In [1]: import numpy as np

In [2]: np.set_printoptions(suppress=True, linewidth=160)

In [3]: rd = lambda a: np.round(a, 1) + 0

In [4]: B = np.array([[1, 1], [1, -1]])

In [5]: rng = np.random.default_rng(96)

In [6]: m1 = np.kron(B, np.kron(B, B))[rng.permutation(8)][:4]

In [7]: m1
Out[7]: 
array([[ 1, -1, -1,  1,  1, -1, -1,  1],
       [ 1,  1, -1, -1, -1, -1,  1,  1],
       [ 1, -1,  1, -1, -1,  1, -1,  1],
       [ 1, -1,  1, -1,  1, -1,  1, -1]])

In [8]: U, sv, VT = np.linalg.svd(m1, full_matrices=False)

In [9]: U.shape, sv.shape, VT.shape
Out[9]: ((4, 4), (4,), (4, 8))

In [10]: rd(U.T @ m1 @ VT.T)
Out[10]: 
array([[2.8, 0. , 0. , 0. ],
       [0. , 2.8, 0. , 0. ],
       [0. , 0. , 2.8, 0. ],
       [0. , 0. , 0. , 2.8]])

In [11]: rd(sv)
Out[11]: array([2.8, 2.8, 2.8, 2.8])

In [12]: r0 = np.array([5, -2])

In [13]: np.convolve(m1[1], r0)
Out[13]: array([ 5,  3, -7, -3, -3, -3,  7,  3, -2])

In [14]: np.array([np.convolve(row, r0, "same") for row in m1])
Out[14]: 
array([[ 5, -7, -3,  7,  3, -7, -3,  7],
       [ 5,  3, -7, -3, -3, -3,  7,  3],
       [ 5, -7,  7, -7, -3,  7, -7,  7],
       [ 5, -7,  7, -7,  7, -7,  7, -7]])

In [15]: np.cross(m1[1, :3], m1[0, :3])
Out[15]: array([-2,  0, -2])

In [16]: np.correlate(m1[1], m1[0], "full")
Out[16]: array([ 1,  0, -3,  0,  3,  0, -1,  0, -1,  0,  3,  0, -3,  0,  1])

In [17]: G = m1.T @ m1

In [18]: np.linalg.matrix_rank(G)
Out[18]: np.int64(4)

In [19]: rd(np.linalg.eigvalsh(G)[::-1])
Out[19]: array([8., 8., 8., 8., 0., 0., 0., 0.])

In [20]: E = np.loadtxt("data.csv", delimiter=",")

In [21]: rd(E)
Out[21]: 
array([[ -6. ,   0. , -15.9, -17.9,  -2. ,   0. ],
       [ -5.8,   0.2, -15.4, -17.5,  -1.9,   0.2],
       [ -4.6,   1.2, -11.1, -13.6,  -1.2,   1.2],
       [ -3.2,   2.2,  -6. ,  -8.7,  -0.5,   2.2],
       [ -3. ,   2.3,  -5.1,  -7.7,  -0.4,   2.3],
       [ -2.7,   2.3,  -4.2,  -6.8,  -0.2,   2.3],
       [ -2.7,   2.4,  -4. ,  -6.6,  -0.2,   2.4],
       [ -2.2,   2.3,  -2. ,  -4.4,   0. ,   2.3],
       [ -2.1,   2.1,  -1.3,  -3.5,   0. ,   2.1],
       [ -1.2,   0.4,  -0.3,  -0.8,  -0.1,   0.4],
       [  0.7,   0.1,   0.3,   0.4,   0.1,   0.1],
       [  4.2,   1.3,   2.9,   2.8,   1.2,   1.3],
       [  9.9,   4.6,   8.7,   7.3,   3.2,   4.6],
       [ 24. ,  14.6,  25.8,  19.9,   8.8,  14.6],
       [ 25.7,  15.9,  28.1,  21.6,   9.5,  15.9],
       [ 32.6,  21.3,  37.3,  28.4,  12.3,  21.3],
       [ 45.8,  31.8,  55.7,  41.7,  17.9,  31.8]])

In [22]: U, sv, VT = np.linalg.svd(E)

In [23]: evecs = VT[:(sv > 1e-8).sum()]

In [24]: vec = E[5] + 2 * E[13] + rng.integers(2) * np.eye(6)[3]

In [25]: rd(vec)
Out[25]: array([45.2, 31.5, 47.3, 34.1, 17.3, 31.5])

In [26]: rd(np.linalg.norm(vec - evecs.T @ evecs @ vec))
Out[26]: np.float64(0.6)

In [27]: Xc = E - E.mean(axis=1)
ValueError: operands could not be broadcast together with shapes (17,6) (17,) 


In [28]: Xc = E - E.mean(axis=0)

In [29]: U, sv, VT = np.linalg.svd(Xc, full_matrices=False)

In [30]: rd(sv)
Out[30]: array([132.5,  15.5,   6.4,   0. ,   0. ,   0. ])

In [31]: A = np.loadtxt("block11.csv", delimiter=",")

In [32]: rd(A)
Out[32]: 
array([[0.6, 0.3, 0. , 0. , 0.1],
       [0.2, 0.2, 0. , 0. , 0.6],
       [0.2, 0.1, 0.2, 0.3, 0.3],
       [0.2, 0.2, 0. , 0.4, 0.1],
       [0. , 0.3, 0.2, 0.3, 0.3]])

In [33]: rd(np.linalg.det(A.T))
Out[33]: np.float64(0.0)

In [34]: rd(np.linalg.eigvals(A).sum().real)
Out[34]: np.float64(1.7)

In [35]: rd(np.einsum("ii->", A))
Out[35]: np.float64(1.7)

In [36]: rd(np.linalg.eigvals(A))
Out[36]: array([ 1. +0.j , -0.2+0.j ,  0.3+0.2j,  0.3-0.2j,  0.2+0.j ])

In [37]: rd(np.linalg.det(A[::-1]))
Out[37]: np.float64(0.0)

In [38]: rd(np.einsum("ij,ji->", A, A))
Out[38]: np.float64(1.3)

In [39]: P = np.triu(np.array([[3, 0, -3, -3, 0],
    ...:     [-3, -2, 3, -2, 0],
    ...:     [0, -2, -2, -3, 2],
    ...:     [2, 3, 3, 0, -3],
    ...:     [0, -3, -1, 2, -2]]), 1) + np.eye(5)

In [40]: B = P @ A @ np.linalg.inv(P)

In [41]: rd(np.trace(B)), rd(np.trace(A))
Out[41]: (np.float64(1.7), np.float64(1.7))

In [42]: np.linalg.matrix_rank(B)
Out[42]: np.int64(5)

In [43]: rd(P @ A - A @ P)
Out[43]: 
array([[-1.2, -0.9,  0.3,  0.1, -1.2],
       [ 0.1, -0.2,  0.5,  0.9,  0.6],
       [-0.7, -0.1,  0.6,  0.5,  0.7],
       [ 0. , -0.8, -0.5,  0.3,  0.5],
       [ 0. ,  0. , -0.8,  1.1,  0.5]])

In [44]: B = np.linalg.inv(A)

In [45]: rd(np.linalg.slogdet(A)[0])
Out[45]: np.float64(-1.0)

In [46]: rd(np.linalg.inv(B))
Out[46]: 
array([[0.6, 0.3, 0. , 0. , 0.1],
       [0.2, 0.2, 0. , 0. , 0.6],
       [0.2, 0.1, 0.2, 0.3, 0.3],
       [0.2, 0.2, 0. , 0.4, 0.1],
       [0. , 0.3, 0.2, 0.3, 0.3]])

In [47]: rd(np.linalg.det(A) * np.linalg.det(B))
Out[47]: np.float64(1.0)

In [48]: rd(np.linalg.det(A) * B)
Out[48]: 
array([[0., 0., 0., 0., 0.],
       [0., 0., 0., 0., 0.],
       [0., 0., 0., 0., 0.],
       [0., 0., 0., 0., 0.],
       [0., 0., 0., 0., 0.]])

In [49]: q, R = np.linalg.qr(A)

In [50]: np.allclose(R.T @ R, A.T @ A)
Out[50]: True

In [51]: rd(q)
Out[51]: 
array([[-0.9,  0.2,  0.1,  0.3,  0.4],
       [-0.3, -0.3,  0.3,  0.3, -0.8],
       [-0.3,  0.1, -0.9, -0.2, -0.3],
       [-0.3, -0.3,  0.3, -0.8,  0. ],
       [ 0. , -0.9, -0.2,  0.2,  0.3]])

In [52]: rd(np.trace(q @ q.T))
Out[52]: np.float64(5.0)

In [53]: vec = np.array([-1, -3, -2, 0, -1])

In [54]: target = A @ vec

In [55]: rd(target)
Out[55]: array([-1.6, -1.4, -1.1, -1. , -1.5])

In [56]: rd(np.linalg.solve(A.T, A[4]))
Out[56]: array([0., 0., 0., 0., 1.])

In [57]: rd(np.linalg.solve(A, A[:, 2]))
Out[57]: array([0., 0., 1., 0., 0.])

In [58]: W0 = np.load("run7.npy")

In [59]: W0
Out[59]: 
array([[-3, -2,  0,  0,  0,  0],
       [ 1, -3,  0,  0,  0,  0],
       [ 0, -1,  0,  0,  0,  0],
       [ 0,  0, -3, -2,  0,  0],
       [ 0,  0,  1, -3,  0,  0],
       [ 0,  0,  0, -1,  0,  0],
       [ 0,  0,  0,  0, -3, -2],
       [ 0,  0,  0,  0,  1, -3],
       [ 0,  0,  0,  0,  0, -1]])

In [60]: r0 = np.array([3, 2])

In [61]: np.cross(W0[1, :3], W0[7, :3])
Out[61]: array([0, 0, 0])

In [62]: np.correlate(W0[1], W0[7], "full")
Out[62]: array([-3, 10, -3,  0,  0,  0,  0,  0,  0,  0,  0])

In [63]: B = np.c_[W0[:, :3] @ np.array([[4, 2, 2], [3, 4, 4], [2, 3, 3]]), np.array([2, 3, -1, 0, -2, 3, -2, 2, 2])]

In [64]: B
Out[64]: 
array([[-18, -14, -14,   2],
       [ -5, -10, -10,   3],
       [ -3,  -4,  -4,  -1],
       [ -6,  -9,  -9,   0],
       [  2,   3,   3,  -2],
       [  0,   0,   0,   3],
       [  0,   0,   0,  -2],
       [  0,   0,   0,   2],
       [  0,   0,   0,   2]])

In [65]: np.linalg.matrix_rank(B)
Out[65]: np.int64(3)

In [66]: rd(np.linalg.norm(B - W0 @ np.linalg.lstsq(W0, B)[0], axis=0))
Out[66]: array([0. , 0. , 0. , 4.2])

In [67]: rd(np.linalg.lstsq(W0, B[:, 0])[0])
Out[67]: array([4., 3., 2., 0., 0., 0.])
